In [1]: import numpy as np

In [2]: from numpy import linalg as LA

In [3]: np.set_printoptions(precision=2, suppress=True, linewidth=100, legacy="1.25")

In [4]: Y = np.array([[3, 1], [-1, -1], [2, 2]])

In [5]: K = np.kron(np.eye(3, dtype=int), Y)

In [6]: K
Out[6]: 
array([[ 3,  1,  0,  0,  0,  0],
       [-1, -1,  0,  0,  0,  0],
       [ 2,  2,  0,  0,  0,  0],
       [ 0,  0,  3,  1,  0,  0],
       [ 0,  0, -1, -1,  0,  0],
       [ 0,  0,  2,  2,  0,  0],
       [ 0,  0,  0,  0,  3,  1],
       [ 0,  0,  0,  0, -1, -1],
       [ 0,  0,  0,  0,  2,  2]])

In [7]: u = np.array([-5, 3, -5])

In [8]: np.polyval(u, K[4])
Out[8]: array([ -5,  -5, -13, -13,  -5,  -5])

In [9]: np.cross(K[4, :3], K[2, :3])
Out[9]: array([ 2, -2,  0])

In [10]: np.correlate(K[4], K[2], "full")
Out[10]: array([ 0,  0,  0,  0,  0,  0, -2, -4, -2,  0,  0])

In [11]: np.array([np.convolve(row, u, "same") for row in K])
Out[11]: 
array([[  4, -12,  -5,   0,   0,   0],
       [  2,   2,   5,   0,   0,   0],
       [ -4,  -4, -10,   0,   0,   0],
       [  0, -15,   4, -12,  -5,   0],
       [  0,   5,   2,   2,   5,   0],
       [  0, -10,  -4,  -4, -10,   0],
       [  0,   0,   0, -15,   4, -12],
       [  0,   0,   0,   5,   2,   2],
       [  0,   0,   0, -10,  -4,  -4]])

In [12]: rng = np.random.default_rng(173836)

In [13]: mat = rng.normal(size=(11, 6)) + 3 * np.array([1, 1, 1, 3, 2, 3])

In [14]: mat
Out[14]: 
array([[ 2.66,  2.55,  3.98,  8.06,  7.81,  7.77],
       [ 4.53,  2.  ,  2.86,  8.46,  4.54, 10.12],
       [ 2.73,  2.92,  1.98,  9.84,  5.65,  9.67],
       [ 2.41,  3.2 ,  1.7 ,  9.  ,  5.38,  9.97],
       [ 1.84,  4.23,  2.92,  8.83,  6.73,  9.69],
       [ 4.71,  2.95,  2.61,  8.91,  6.17,  8.65],
       [ 3.36,  2.27,  3.67, 10.66,  6.37, 10.1 ],
       [ 3.35,  4.29,  0.78,  8.89,  5.54,  9.18],
       [ 3.53,  2.68,  3.44, 10.16,  6.29,  9.19],
       [ 2.76,  1.23,  4.92,  9.66,  6.3 ,  9.69],
       [ 2.05,  2.07,  0.4 ,  8.72,  5.44,  9.49]])

In [15]: left, sigma, Vt = LA.svd(mat)

In [16]: sigma
Out[16]: array([50.76,  4.78,  3.49,  2.79,  1.71,  1.38])

In [17]: Y = left[:, :1] @ np.diag(sigma[:1]) @ Vt[:1]

In [18]: round(np.abs(mat - Y).max(), 2)
Out[18]: 2.15

In [19]: C2 = mat.T @ mat

In [20]: LA.matrix_rank(C2)
Out[20]: 6

In [21]: np.diag(C2)
Out[21]: array([113.18,  92.41,  96.49, 937.14, 405.83, 978.97])

In [22]: (mat @ mat.T).shape
Out[22]: (11, 11)

In [23]: vec = np.array([-3, -1, 3, -3, 0, -2])

In [24]: target = mat @ vec

In [25]: target
Out[25]: array([-38.32, -52.62, -54.03, -52.29, -46.84, -53.28, -53.54, -57.01, -51.8 , -43.09, -52.16])

In [26]: try:
    ...:     LA.solve(mat, target)
    ...: except LA.LinAlgError as e:
    ...:     print(repr(e))
    ...: 
LinAlgError('Last 2 dimensions of the array must be square')

In [27]: np.round(LA.solve(mat.T @ mat, mat.T @ target), 2) + 0
Out[27]: array([-3., -1.,  3., -3.,  0., -2.])

In [28]: target = target + 0.02 * rng.normal(size=11)

In [29]: target
Out[29]: array([-38.29, -52.61, -54.07, -52.31, -46.85, -53.29, -53.56, -57.  , -51.8 , -43.08, -52.13])

In [30]: c, *_ = LA.lstsq(mat, target)

In [31]: c
Out[31]: array([-2.99, -1.02,  2.99, -3.02,  0.02, -1.99])

In [32]: np.round(mat.T @ (target - mat @ c), 2) + 0
Out[32]: array([0., 0., 0., 0., 0., 0.])

In [33]: round(LA.norm(target - mat @ c), 2)
Out[33]: 0.04

In [34]: [round(float(LA.norm(LA.solve(mat.T @ mat + lam * np.eye(6), mat.T @ target))), 2) for lam in (0, 1, 10, 100)]
Out[34]: [5.66, 5.34, 4.26, 3.24]

In [35]: c.round()
Out[35]: array([-3., -1.,  3., -3.,  0., -2.])

In [36]: np.unravel_index(np.abs(mat).argmax(), mat.shape)
Out[36]: (6, 3)

In [37]: mat.sum(axis=0)
Out[37]: array([ 33.92,  30.39,  29.27, 101.2 ,  66.21, 103.51])

In [38]: round(float(LA.norm(mat)), 2)
Out[38]: 51.23

In [39]: mat[:, 6]
---------------------------------------------------------------------------
IndexError                                Traceback (most recent call last)
Cell In[39], line 1
----> 1 mat[:, 6]

IndexError: index 6 is out of bounds for axis 1 with size 6

In [40]: mat.sum(axis=1)
Out[40]: array([32.84, 32.49, 32.79, 31.66, 34.24, 34.  , 36.43, 32.03, 35.29, 34.55, 28.17])

In [41]: np.zeros(11, 6)
---------------------------------------------------------------------------
TypeError                                 Traceback (most recent call last)
Cell In[41], line 1
----> 1 np.zeros(11, 6)

TypeError: Cannot interpret '6' as a data type

In [42]: W1 = np.array([[-3, -3, 1, -1, 0],
    ...:     [-2, 0, 2, 3, 0],
    ...:     [3, 2, 0, -2, 1],
    ...:     [2, 1, 2, -3, 3],
    ...:     [-3, 2, 0, 2, -2],
    ...:     [-1, -2, 3, 1, 3]])

In [43]: c = np.array([5, 5, 4, 4, 0])

In [44]: H = np.maximum(mat @ W1 + c, 0)

In [45]: (H > 0).astype(int)
Out[45]: 
array([[0, 1, 1, 1, 1],
       [0, 0, 1, 0, 1],
       [0, 1, 1, 0, 1],
       [0, 1, 1, 1, 1],
       [0, 1, 1, 1, 1],
       [0, 1, 1, 0, 1],
       [0, 1, 1, 0, 1],
       [0, 0, 1, 1, 1],
       [0, 1, 1, 0, 1],
       [0, 1, 1, 0, 1],
       [0, 1, 1, 1, 1]])

In [46]: LA.matrix_rank(H)
Out[46]: 4

In [47]: (H > 0).mean(axis=0)
Out[47]: array([0.  , 0.82, 1.  , 0.45, 1.  ])

In [48]: basis = np.array([[1, 0], [0, 1], [1, 2], [0, 0], [1, 3]])

In [49]: W1 @ basis
Out[49]: 
array([[-2, -1],
       [ 0,  4],
       [ 4,  5],
       [ 7, 14],
       [-5, -4],
       [ 5, 13]])

In [50]: M = np.array([[37, -15, 7, -2, -13],
    ...:     [-15, 38, 4, 12, 1],
    ...:     [7, 4, 59, -4, -12],
    ...:     [-2, 12, -4, 65, 12],
    ...:     [-13, 1, -12, 12, 34]])

In [51]: # equal to its transpose

In [52]: (M + M.T) / 2
Out[52]: 
array([[ 37., -15.,   7.,  -2., -13.],
       [-15.,  38.,   4.,  12.,   1.],
       [  7.,   4.,  59.,  -4., -12.],
       [ -2.,  12.,  -4.,  65.,  12.],
       [-13.,   1., -12.,  12.,  34.]])

In [53]: np.sort(np.abs(LA.eigvals(M)))
Out[53]: array([14.73, 29.28, 47.68, 61.54, 79.78])

In [54]: M.inv()
---------------------------------------------------------------------------
AttributeError                            Traceback (most recent call last)
Cell In[54], line 1
----> 1 M.inv()

AttributeError: 'numpy.ndarray' object has no attribute 'inv'

In [55]: assert M == M.T
---------------------------------------------------------------------------
ValueError                                Traceback (most recent call last)
Cell In[55], line 1
----> 1 assert M == M.T

ValueError: The truth value of an array with more than one element is ambiguous. Use a.any() or a.all()

In [56]: LA.determinant(M)
---------------------------------------------------------------------------
AttributeError                            Traceback (most recent call last)
Cell In[56], line 1
----> 1 LA.determinant(M)

AttributeError: module 'numpy.linalg' has no attribute 'determinant'

In [57]: LA.matrix_power(M, 3)
Out[57]: 
array([[ 104368,  -75090,   68784,  -69816,  -76434],
       [ -75090,  102949,    3135,  109722,   41382],
       [  68784,    3135,  242414,  -68102, -104143],
       [ -69816,  109722,  -68102,  328637,  113630],
       [ -76434,   41382, -104143,  113630,   99137]])

In [58]: arr = np.loadtxt("mat.csv", delimiter=",")

In [59]: arr
Out[59]: 
array([[ 0.,  0.,  0.],
       [ 0.,  0.,  0.],
       [ 0.,  0.,  0.],
       [ 5.,  1., -5.],
       [-2.,  1.,  9.],
       [ 5.,  1., -5.],
       [ 5.,  1., -5.],
       [ 0.,  0.,  0.],
       [-2.,  1.,  9.],
       [ 0.,  0.,  0.],
       [ 0.,  0.,  0.],
       [-2.,  1.,  9.],
       [ 6., -7., -2.],
       [ 0.,  0.,  0.],
       [ 1., -8.,  3.],
       [ 1., -8.,  3.],
       [ 0.,  0.,  0.],
       [ 1., -8.,  3.],
       [-2.,  1.,  9.],
       [ 5.,  1., -5.],
       [ 0.,  0.,  0.],
       [ 5.,  1., -5.],
       [ 1., -8.,  3.],
       [ 0.,  0.,  0.],
       [ 0.,  0.,  0.],
       [ 5.,  1., -5.],
       [ 0.,  0.,  0.],
       [ 0.,  0.,  0.],
       [ 0.,  0.,  0.],
       [ 1., -8.,  3.]])

In [60]: # row 1 repeats row 0

In [61]: labels = arr[:, 2] > np.median(arr[:, 2])

In [62]: u = arr[labels].mean(axis=0) - arr[~labels].mean(axis=0)

In [63]: labels.astype(int)
Out[63]: array([0, 0, 0, 0, 1, 0, 0, 0, 1, 0, 0, 1, 0, 0, 1, 1, 0, 1, 1, 0, 0, 0, 1, 0, 0, 0, 0, 0, 0, 1])
